% ipython --no-banner

In [1]: import numpy as np

In [2]: from numpy import linalg as LA

In [3]: np.set_printoptions(precision=2, suppress=True, linewidth=120, legacy="1.25")

In [4]: J = np.load("block8.npy")

In [5]: J
Out[5]: 
array([[ 1.  ,  0.  ,  0.  ,  0.  ,  0.  ,  0.  ,  0.  ,  0.  ,  0.  ,  0.  ,  0.  ],
       [ 0.  ,  1.  ,  0.  ,  0.  ,  0.  ,  0.  ,  0.  ,  0.  ,  0.  ,  0.  ,  0.  ],
       [ 0.  ,  0.  ,  1.  ,  0.  ,  0.  ,  0.  ,  0.  ,  0.  ,  0.  ,  0.  ,  0.  ],
       [ 0.  ,  0.  ,  0.  ,  1.  ,  0.  ,  0.  ,  0.  ,  0.  ,  0.  ,  0.  ,  0.  ],
       [ 0.  ,  0.  ,  0.  ,  0.  ,  1.  ,  0.  ,  0.  ,  0.  ,  0.  ,  0.  ,  0.  ],
       [ 0.  ,  0.  ,  0.  ,  0.  ,  0.  ,  0.87,  0.  ,  0.  ,  0.  , -0.5 ,  0.  ],
       [ 0.  ,  0.  ,  0.  ,  0.  ,  0.  ,  0.  ,  1.  ,  0.  ,  0.  ,  0.  ,  0.  ],
       [ 0.  ,  0.  ,  0.  ,  0.  ,  0.  ,  0.  ,  0.  ,  1.  ,  0.  ,  0.  ,  0.  ],
       [ 0.  ,  0.  ,  0.  ,  0.  ,  0.  ,  0.  ,  0.  ,  0.  ,  1.  ,  0.  ,  0.  ],
       [ 0.  ,  0.  ,  0.  ,  0.  ,  0.  ,  0.5 ,  0.  ,  0.  ,  0.  ,  0.87,  0.  ],
       [ 0.  ,  0.  ,  0.  ,  0.  ,  0.  ,  0.  ,  0.  ,  0.  ,  0.  ,  0.  ,  1.  ]])

In [6]: f = np.array([-1, 2, 2, 0, 0, -1, -1, 0, -2, -1, 2])

In [7]: B = J + np.outer(f, np.eye(11)[1])

In [8]: LA.matrix_rank(B - J)
Out[8]: 1

In [9]: B
Out[9]: 
array([[ 1.  , -1.  ,  0.  ,  0.  ,  0.  ,  0.  ,  0.  ,  0.  ,  0.  ,  0.  ,  0.  ],
       [ 0.  ,  3.  ,  0.  ,  0.  ,  0.  ,  0.  ,  0.  ,  0.  ,  0.  ,  0.  ,  0.  ],
       [ 0.  ,  2.  ,  1.  ,  0.  ,  0.  ,  0.  ,  0.  ,  0.  ,  0.  ,  0.  ,  0.  ],
       [ 0.  ,  0.  ,  0.  ,  1.  ,  0.  ,  0.  ,  0.  ,  0.  ,  0.  ,  0.  ,  0.  ],
       [ 0.  ,  0.  ,  0.  ,  0.  ,  1.  ,  0.  ,  0.  ,  0.  ,  0.  ,  0.  ,  0.  ],
       [ 0.  , -1.  ,  0.  ,  0.  ,  0.  ,  0.87,  0.  ,  0.  ,  0.  , -0.5 ,  0.  ],
       [ 0.  , -1.  ,  0.  ,  0.  ,  0.  ,  0.  ,  1.  ,  0.  ,  0.  ,  0.  ,  0.  ],
       [ 0.  ,  0.  ,  0.  ,  0.  ,  0.  ,  0.  ,  0.  ,  1.  ,  0.  ,  0.  ,  0.  ],
       [ 0.  , -2.  ,  0.  ,  0.  ,  0.  ,  0.  ,  0.  ,  0.  ,  1.  ,  0.  ,  0.  ],
       [ 0.  , -1.  ,  0.  ,  0.  ,  0.  ,  0.5 ,  0.  ,  0.  ,  0.  ,  0.87,  0.  ],
       [ 0.  ,  2.  ,  0.  ,  0.  ,  0.  ,  0.  ,  0.  ,  0.  ,  0.  ,  0.  ,  1.  ]])

In [10]: LA.matrix_rank(LA.inv(B) - LA.inv(J), tol=1e-8)
Out[10]: 1
